>>> import numpy as np
>>> from numpy import linalg as LA
>>> np.set_printoptions(suppress=True, linewidth=160)
>>> arr = np.load("case6.npy")
>>> arr
array([[-1.   ,  0.   ,  2.572],
       [-1.   ,  0.   , -0.081],
       [-1.   ,  0.   ,  0.855],
       [-1.   ,  0.   ,  2.117],
       [-1.   ,  0.   ,  1.917],
       [-1.   ,  0.   ,  1.785],
       [-1.   ,  0.   ,  0.214],
       [-1.   ,  0.   ,  0.42 ],
       [-1.   ,  0.   ,  1.278],
       [-1.   ,  0.   ,  0.855],
       [-1.   ,  0.   ,  0.652],
       [-1.   ,  0.   ,  3.065],
       [-1.   ,  0.   ,  0.824],
       [-1.   ,  0.   ,  1.195],
       [-1.   ,  0.   , -0.184],
       [-1.   ,  0.   , -1.023],
       [-1.   ,  0.   ,  1.371],
       [-1.   ,  0.   ,  0.022],
       [-1.   ,  0.   ,  0.736],
       [-1.   ,  0.   ,  0.048],
       [-1.   ,  0.   , -0.178],
       [-1.   ,  0.   ,  1.14 ],
       [-1.   ,  0.   , -0.165],
       [-1.   ,  0.   ,  0.781],
       [-1.   ,  0.   ,  1.731]])
>>> round(float(LA.norm(arr, 2) / LA.norm(arr)), 3)
0.923
>>> [round(float(x), 3) for x in LA.svd(arr, compute_uv=False)[:3]]
[7.538, 3.14, 0.0]
>>> rk = LA.matrix_rank(arr)
>>> rk
np.int64(2)
>>> null = LA.svd(arr)[2][rk:].T
>>> null[:, 0] / null[np.abs(null[:, 0]).round(6).argmax(), 0]
array([0., 1., 0.])
>>> [int(LA.matrix_rank(np.delete(arr, i, axis=0))) for i in range(25)]
[2, 2, 2, 2, 2, 2, 2, 2, 2, 2, 2, 2, 2, 2, 2, 2, 2, 2, 2, 2, 2, 2, 2, 2, 2]
>>> [int(LA.matrix_rank(arr[:, :j + 1])) for j in range(3)]
[1, 1, 2]
>>> m1 = np.load("sample0.npy")
>>> m1
array([[-2.,  0.,  0.,  0.],
       [ 0.,  0., -1., -2.],
       [ 0.,  2.,  0., -2.],
       [ 0., -1.,  0., -1.]])
>>> # splits into 2 blocks
>>> M2 = np.array([[-4, 1, -1], [2, -4, -4]])
>>> basis = np.kron(M2, m1)
>>> round(LA.norm(basis, 2), 3), np.round(LA.norm(M2, 2) * LA.norm(m1, 2), 3)
(np.float64(20.65), np.float64(20.65))
>>> basis
array([[ 8., -0., -0., -0., -2.,  0.,  0.,  0.,  2., -0., -0., -0.],
       [-0., -0.,  4.,  8.,  0.,  0., -1., -2., -0., -0.,  1.,  2.],
       [-0., -8., -0.,  8.,  0.,  2.,  0., -2., -0., -2., -0.,  2.],
       [-0.,  4., -0.,  4.,  0., -1.,  0., -1., -0.,  1., -0.,  1.],
       [-4.,  0.,  0.,  0.,  8., -0., -0., -0.,  8., -0., -0., -0.],
       [ 0.,  0., -2., -4., -0., -0.,  4.,  8., -0., -0.,  4.,  8.],
       [ 0.,  4.,  0., -4., -0., -8., -0.,  8., -0., -8., -0.,  8.],
       [ 0., -2.,  0., -2., -0.,  4., -0.,  4., -0.,  4., -0.,  4.]])
>>> basis.shape
(8, 12)
>>> M2 = np.array([[1, -1, 1], [0, 2, -4], [3, 4, 0]])
>>> F = np.tril(M2)
>>> F
array([[1, 0, 0],
       [0, 2, 0],
       [3, 4, 0]])
>>> # rank 2
>>> x0 = np.array([1, 2, 1, 3])
>>> y = m1 @ x0
>>> y
array([-2., -7., -2., -5.])
>>> np.round(LA.solve(m1.T, m1[3]), 3)
array([-0., -0.,  0.,  1.])
>>> np.round(LA.solve(m1, y + m1[:, 1]), 3)
array([1., 3., 1., 3.])
>>> np.round(LA.solve(m1, 4 * y), 3)
array([ 4.,  8.,  4., 12.])
>>> A = np.load("w.npy")
>>> A
array([[-1.,  1.,  1.],
       [ 1., -1.,  1.],
       [ 1.,  1., -1.]])
>>> f = np.array([-1, -8])
>>> np.correlate(A[2], A[1], "full")
array([ 1.,  0., -1.,  2., -1.])
>>> np.cross(A[2, :3], A[1, :3])
array([ 0., -2., -2.])
>>> np.trace(A)
np.float64(-3.0)
>>> np.allclose(A, A.T)
True
>>> A @ A
array([[ 3., -1., -1.],
       [-1.,  3., -1.],
       [-1., -1.,  3.]])
>>> (A - A.T) / 2
array([[0., 0., 0.],
       [0., 0., 0.],
       [0., 0., 0.]])
>>> assert A == A.T
Traceback (most recent call last):
  File "<python-input-40>", line 1, in <module>
    assert A == A.T
           ^^^^^^^^
ValueError: The truth value of an array with more than one element is ambiguous. Use a.any() or a.all()
>>> (A + A.T) / 2
array([[-1.,  1.,  1.],
       [ 1., -1.,  1.],
       [ 1.,  1., -1.]])
>>> np.round(np.sort(np.abs(LA.eigvals(A))), 3)
array([1., 2., 2.])
>>> O = A.astype(float).copy()
>>> for j in range(3):
...     O[:, j] -= O[:, :j] @ (O[:, :j].T @ O[:, j])
...     O[:, j] /= LA.norm(O[:, j])
... 
>>> np.round(O.T @ O, 3) + 0
array([[1., 0., 0.],
       [0., 1., 0.],
       [0., 0., 1.]])
>>> O.round(3) + 0
array([[-0.577,  0.408,  0.707],
       [ 0.577, -0.408,  0.707],
       [ 0.577,  0.816,  0.   ]])
>>> f = np.array([0, 2, 6])
>>> M2 = A + np.outer(f, np.eye(3)[2])
>>> LA.matrix_rank(LA.inv(M2) - LA.inv(A), tol=1e-8)
np.int64(1)
>>> LA.matrix_rank(M2 - A)
np.int64(1)
>>> w, V = LA.eig(A)
>>> np.round(np.sort(LA.eigvals(A.T)), 3)
array([-2., -2.,  1.])
>>> np.round(A @ V[:, 0] - w[0] * V[:, 0], 3) + 0
array([0., 0., 0.])
>>> np.round(np.sort(LA.eigvals(A @ A)), 3)
array([1., 4., 4.])
>>> np.round(np.sort(LA.eigvals(LA.inv(A))), 3)
array([-0.5, -0.5,  1. ])
>>> w.round(3)
array([ 1., -2., -2.])
